$ ipython --no-banner

In [1]: import numpy as np

In [2]: import numpy.linalg as la

In [3]: np.set_printoptions(precision=2, suppress=True, linewidth=200)

In [4]: def rnd(a):
   ...:     return np.round(a, 2) + 0
   ...: 

In [5]: rng = np.random.default_rng(48940)

In [6]: J = rng.normal(size=(18, 3))

In [7]: J = 20 * J / la.norm(J, axis=1, keepdims=True)

In [8]: rnd(J)
Out[8]: 
array([[ 13.19, -11.55,   9.62],
       [-18.22,   5.3 ,   6.33],
       [ -9.12,  10.65,  14.26],
       [-16.93,  -8.91,   5.84],
       [  5.6 ,   9.64, -16.61],
       [ 11.03,  -8.43, -14.39],
       [ -9.88,   3.82, -16.96],
       [  3.9 ,  -8.84, -17.51],
       [-19.83,  -0.25,  -2.6 ],
       [ -3.75, -16.2 ,  11.11],
       [ 13.37,  -2.31, -14.69],
       [ -9.87,  -8.75, -15.03],
       [  2.03,  17.17,  10.05],
       [ -7.59, -17.82,  -4.99],
       [  7.8 ,  16.92,   7.26],
       [-14.94,  13.08,   2.36],
       [ -7.21,  18.64,  -0.75],
       [  1.89,  14.07,  14.09]])

In [9]: Xc = J - J.mean(axis=0)

In [10]: evecs = la.svd(Xc)[2][:1]

In [11]: B = Xc - Xc @ evecs.T @ evecs

In [12]: rnd(np.diag(evecs.T @ evecs))
Out[12]: array([0.07, 0.48, 0.45])

In [13]: rnd(B.std(axis=0))
Out[13]: array([10.03,  7.35,  7.16])

In [14]: la.norm(B, axis=1).round(6).argmax()
Out[14]: np.int64(0)

In [15]: rnd((Xc @ evecs.T).std(axis=0))
Out[15]: array([13.41])

In [16]: Xc = J - J.mean(axis=0)

In [17]: Uu, sigma, Vh = la.svd(Xc, full_matrices=False)

In [18]: la.matrix_rank(Xc)
Out[18]: np.int64(3)

In [19]: rnd(np.abs(Vh[-1]))
Out[19]: array([0.52, 0.48, 0.71])

In [20]: np.abs(Vh[0]).argmax()
Out[20]: np.int64(1)

In [21]: np.searchsorted(np.cumsum(sigma ** 2) / (sigma ** 2).sum(), 0.9) + 1
Out[21]: np.int64(3)

In [22]: rnd(Vh[0] * np.sign(Vh[0, np.abs(Vh[0]).argmax()]))
Out[22]: array([-0.26,  0.69,  0.67])

In [23]: (np.sign(Uu[:, 0]) == np.sign(Uu[0, 0])).astype(int)
Out[23]: array([1, 0, 0, 0, 1, 1, 1, 1, 0, 1, 1, 1, 0, 1, 0, 0, 0, 0])
